$ python -q
>>> import numpy as np
>>> np.set_printoptions(suppress=True, linewidth=100)
>>> feats = np.load("block13.npy")
>>> feats
array([[ -0.9,   0.5,   0.7,   1.1,  -0.7,   2. ,  -1. ,  -0.2,   0. ,  -1.1,  32. ,   2.5,  -0.9,
         -2.1,  -0.7,  -1.8],
       [  1.3,   0.7,   0.9,  -0.1,   0.2,   0.1,  -0.2,  -1.6,  -0.5,  -1.8, -26. ,   1.4,  -0.9,
         -0.3,   0.8,   0.8],
       [  0.6,  -0.2,  -0.5,  -1.1,  -1.8,  -1.8,   0.2,   1.2,  -1.5,  -0.7, -10. ,   0.6,  -1. ,
          1.3,   0.1,  -0.2],
       [  0. ,   0.8,   1.3,  -0.8,  -0.1,  -0.8,   0.1,  -0.5,  -0.7,  -1.5, -18. ,   0.7,   0.3,
         -1.4,   0.2,   2.1],
       [  0.9,   1.5,  -1.3,  -0.4,  -0.4,   1.3,   0.5,   0. ,  -1.4,  -1.1,  -4. ,  -0.1,  -0.6,
          0.1,  -0.1,  -0.5],
       [ -0.4,   0.7,  -0.8,  -1.7,   0. ,   1.1,   0. ,   0.3,  -1.9,   0. ,  -6. ,  -0.7,  -2. ,
         -0.4,   2. ,   0.7],
       [  0.4,  -0.4,   1.1,   0.2,   0.3,   0.2,  -1.1,   0.6,  -0.1,   1.8,  16. ,  -1.1,  -2.2,
         -1.3,   0.1,  -1.7],
       [ -2.2,  -0.2,  -0.1,   0.8,  -0.6,   0.3,   0.5,  -1.4,   0.7,  -0.7,  -4. ,  -0.5,   1.9,
          1.5,   0.1,  -1. ],
       [ -2.6,  -0.1,  -2. ,   0. ,   0.6,  -0.9,  -0.8,   0.6,   1. ,  -1.2,  -2. ,   0.8,   0.4,
         -1.4,   1.7,  -1.2],
       [  0.7,   0.8,   0.3,   0.6,  -0.3,  -0.5,   0.1,  -0.8,   0.7,   0.4,   4. ,  -0.5,   0. ,
         -1.3,   1.1,   0.2]])
>>> G = feats.T @ feats
>>> np.round(np.linalg.svd(feats, compute_uv=False) ** 2, 3)
array([2491.945,   34.865,   30.216,   22.571,   16.696,   11.864,    7.208,    5.085,    4.397,
          1.783])
>>> (feats @ feats.T).shape
(10, 10)
>>> np.trace(G), (feats ** 2).sum()
(np.float64(2626.63), np.float64(2626.63))
>>> W1 = np.array([[5, -6, -3],
...     [-4, 8, 4],
...     [1, -4, -1],
...     [6, -3, -3],
...     [2, -7, 5],
...     [1, 3, 2],
...     [-6, -2, 7],
...     [-9, -8, -6],
...     [4, 7, 5],
...     [-9, 4, -1],
...     [-6, 1, -6],
...     [1, -6, 0],
...     [-4, -2, -9],
...     [1, 6, 9],
...     [6, 3, -5],
...     [7, -7, 6]])
>>> coef = np.array([3, 3, -1])
>>> hid = np.maximum(feats @ W1 + coef, 0)
>>> (hid > 0).astype(int)
array([[0, 1, 0],
       [1, 0, 1],
       [1, 0, 1],
       [1, 0, 1],
       [1, 1, 1],
       [1, 1, 1],
       [0, 1, 0],
       [1, 1, 1],
       [1, 1, 0],
       [0, 1, 0]])
>>> basis = np.array([[2, 2, 0], [1, 0, 2], [0, 0, 1]])
>>> W1 @ basis
array([[  4,  10, -15],
       [  0,  -8,  20],
       [ -2,   2,  -9],
       [  9,  12,  -9],
       [ -3,   4,  -9],
       [  5,   2,   8],
       [-14, -12,   3],
       [-26, -18, -22],
       [ 15,   8,  19],
       [-14, -18,   7],
       [-11, -12,  -4],
       [ -4,   2, -12],
       [-10,  -8, -13],
       [  8,   2,  21],
       [ 15,  12,   1],
       [  7,  14,  -8]])
>>> x = np.array([3, 1, 0, 3, 3, 2, 3, 1, 2, 1, 0, 3, 3, 2, 2, 3])
>>> a = np.maximum(feats @ x, 0)
>>> np.flatnonzero(a > 1e-9)
array([1, 3, 9])
>>> a
array([0. , 5. , 0. , 0.3, 0. , 0. , 0. , 0. , 0. , 2.8])
>>> np.round(np.tanh(feats @ x), 3)
array([-1.   ,  1.   , -1.   ,  0.291, -0.922, -1.   , -1.   , -0.38 , -1.   ,  0.993])
>>> np.round(np.maximum(feats @ x, 0) - np.maximum(-feats @ x, 0), 3)
array([ -7.5,   5. , -11.6,   0.3,  -1.6,  -9.7, -15.8,  -0.4,  -8.3,   2.8])
>>> rng = np.random.default_rng(69)
>>> M2 = feats + rng.integers(-2, 3, (10, 1)) @ rng.integers(-2, 3, (1, 16))
>>> M2.round(3)
array([[ -2.9,  -3.5,  -1.3,   1.1,  -2.7,   2. ,  -3. ,   3.8,  -2. ,  -3.1,  32. ,   0.5,   3.1,
         -4.1,   3.3,  -5.8],
       [  1.3,   0.7,   0.9,  -0.1,   0.2,   0.1,  -0.2,  -1.6,  -0.5,  -1.8, -26. ,   1.4,  -0.9,
         -0.3,   0.8,   0.8],
       [  1.6,   1.8,   0.5,  -1.1,  -0.8,  -1.8,   1.2,  -0.8,  -0.5,   0.3, -10. ,   1.6,  -3. ,
          2.3,  -1.9,   1.8],
       [  0. ,   0.8,   1.3,  -0.8,  -0.1,  -0.8,   0.1,  -0.5,  -0.7,  -1.5, -18. ,   0.7,   0.3,
         -1.4,   0.2,   2.1],
       [  1.9,   3.5,  -0.3,  -0.4,   0.6,   1.3,   1.5,  -2. ,  -0.4,  -0.1,  -4. ,   0.9,  -2.6,
          1.1,  -2.1,   1.5],
       [  1.6,   4.7,   1.2,  -1.7,   2. ,   1.1,   2. ,  -3.7,   0.1,   2. ,  -6. ,   1.3,  -6. ,
          1.6,  -2. ,   4.7],
       [  0.4,  -0.4,   1.1,   0.2,   0.3,   0.2,  -1.1,   0.6,  -0.1,   1.8,  16. ,  -1.1,  -2.2,
         -1.3,   0.1,  -1.7],
       [ -1.2,   1.8,   0.9,   0.8,   0.4,   0.3,   1.5,  -3.4,   1.7,   0.3,  -4. ,   0.5,  -0.1,
          2.5,  -1.9,   1. ],
       [ -0.6,   3.9,   0. ,   0. ,   2.6,  -0.9,   1.2,  -3.4,   3. ,   0.8,  -2. ,   2.8,  -3.6,
          0.6,  -2.3,   2.8],
       [  0.7,   0.8,   0.3,   0.6,  -0.3,  -0.5,   0.1,  -0.8,   0.7,   0.4,   4. ,  -0.5,   0. ,
         -1.3,   1.1,   0.2]])
>>> np.abs(M2 - feats).sum(axis=1)
array([36.,  0., 18.,  0., 18., 36.,  0., 18., 36.,  0.])
>>> M2 = feats / np.linalg.norm(feats, axis=1, keepdims=True)
>>> G = M2 @ M2.T
>>> np.argwhere(np.triu(np.abs(G) > 0.95, 1))
array([[0, 1],
       [0, 3],
       [0, 6],
       [1, 3],
       [1, 6],
       [3, 6]])
>>> G[6].round(3)
array([ 0.965, -0.966, -0.91 , -0.966, -0.769, -0.759,  1.   , -0.761, -0.399,  0.847])
>>> np.round(np.linalg.norm(M2, axis=1), 3)
array([1., 1., 1., 1., 1., 1., 1., 1., 1., 1.])
>>> np.round(np.degrees(np.arccos(np.clip(G[6, 0], -1, 1))), 3)
np.float64(15.171)
>>> mat = np.load("x.npy")
>>> mat
array([[ 2.   ,  3.095,  1.905,  0.905],
       [ 2.   , -0.603,  5.603,  4.603],
       [ 2.   ,  3.958,  1.042,  0.042],
       [ 2.   ,  2.929,  2.071,  1.071],
       [ 2.   ,  2.57 ,  2.43 ,  1.43 ],
       [ 2.   ,  2.682,  2.318,  1.318],
       [ 2.   ,  3.219,  1.781,  0.781],
       [ 2.   ,  2.116,  2.884,  1.884],
       [ 2.   ,  2.093,  2.907,  1.907],
       [ 2.   ,  2.632,  2.368,  1.368],
       [ 2.   ,  2.476,  2.524,  1.524],
       [ 2.   ,  3.115,  1.885,  0.885],
       [ 2.   ,  3.513,  1.487,  0.487],
       [ 2.   ,  3.452,  1.548,  0.548],
       [ 2.   ,  3.687,  1.313,  0.313]])
>>> [round(float(x), 3) for x in np.linalg.svd(mat, compute_uv=False)[:3]]
[16.553, 6.901, 0.0]
>>> round(float(np.linalg.norm(mat, 2) / np.linalg.norm(mat)), 3)
0.923
>>> left, s, vt = np.linalg.svd(mat)
>>> s.round(3) + 0
array([16.553,  6.901,  0.   ,  0.   ])
>>> M2 = left[:, :2] @ np.diag(s[:2]) @ vt[:2]
>>> M2.round(3)
array([[ 2.   ,  3.095,  1.905,  0.905],
       [ 2.   , -0.603,  5.603,  4.603],
       [ 2.   ,  3.958,  1.042,  0.042],
       [ 2.   ,  2.929,  2.071,  1.071],
       [ 2.   ,  2.57 ,  2.43 ,  1.43 ],
       [ 2.   ,  2.682,  2.318,  1.318],
       [ 2.   ,  3.219,  1.781,  0.781],
       [ 2.   ,  2.116,  2.884,  1.884],
       [ 2.   ,  2.093,  2.907,  1.907],
       [ 2.   ,  2.632,  2.368,  1.368],
       [ 2.   ,  2.476,  2.524,  1.524],
       [ 2.   ,  3.115,  1.885,  0.885],
       [ 2.   ,  3.513,  1.487,  0.487],
       [ 2.   ,  3.452,  1.548,  0.548],
       [ 2.   ,  3.687,  1.313,  0.313]])
>>> np.round(np.abs(mat - M2).max(), 3)
np.float64(0.0)
